% ipython --no-banner

In [1]: import numpy as np

In [2]: import numpy.linalg as la

In [3]: np.set_printoptions(precision=1, suppress=True, linewidth=120, sign=" ")

In [4]: M = np.load("data.npy")

In [5]: M
Out[5]: 
array([[ 1,  3,  3,  3],
       [ 0,  0,  3,  2],
       [ 0,  0,  3,  2],
       [ 0,  2,  0,  2],
       [ 3,  1,  2,  0],
       [ 3,  3,  2,  2]])

In [6]: proj = M @ la.solve(M.T @ M, M.T)

In [7]: np.round(la.eigvalsh(proj), 1) + 0
Out[7]: array([ 0.,  0.,  1.,  1.,  1.,  1.])

In [8]: np.allclose(proj @ proj, proj)
Out[8]: True

In [9]: np.round(proj @ M[:, 0], 1) + 0
Out[9]: array([ 1.,  0.,  0.,  0.,  3.,  3.])

In [10]: np.round((np.eye(6) - proj) @ M, 1) + 0
Out[10]: 
array([[ 0.,  0.,  0.,  0.],
       [ 0.,  0.,  0.,  0.],
       [ 0.,  0.,  0.,  0.],
       [ 0.,  0.,  0.,  0.],
       [ 0.,  0.,  0.,  0.],
       [ 0.,  0.,  0.,  0.]])

In [11]: np.diag(proj)
Out[11]: array([ 1. ,  0.5,  0.5,  0.7,  0.7,  0.7])

In [12]: other = np.c_[M[:, :3] @ np.array([[3, 7, 9], [9, 1, 9], [7, 6, 5]]), np.array([2, 2, 2, 0, 2, 1])]

In [13]: other
Out[13]: 
array([[ 51,  28,  51,   2],
       [ 21,  18,  15,   2],
       [ 21,  18,  15,   2],
       [ 18,   2,  18,   0],
       [ 32,  34,  46,   2],
       [ 50,  36,  64,   1]])

In [14]: la.matrix_rank(np.c_[M, other])
Out[14]: np.int64(5)

In [15]: W1 = np.array([[3, 3], [0, 0], [3, 0], [-2, -2]])

In [16]: b = np.array([2, 3])

In [17]: act = np.maximum(other @ W1 + b, 0)

In [18]: la.matrix_rank(act)
Out[18]: np.int64(2)

In [19]: act
Out[19]: 
array([[ 304,  152],
       [ 106,   62],
       [ 106,   62],
       [ 110,   57],
       [ 232,   95],
       [ 342,  151]])

In [20]: (act > 0).mean(axis=0)
Out[20]: array([ 1.,  1.])

In [21]: basis = np.array([[2, 1], [2, -1]])

In [22]: act @ basis
Out[22]: 
array([[ 912,  152],
       [ 336,   44],
       [ 336,   44],
       [ 334,   53],
       [ 654,  137],
       [ 986,  191]])

In [23]: W1 @ basis
Out[23]: 
array([[12,  0],
       [ 0,  0],
       [ 6,  3],
       [-8,  0]])
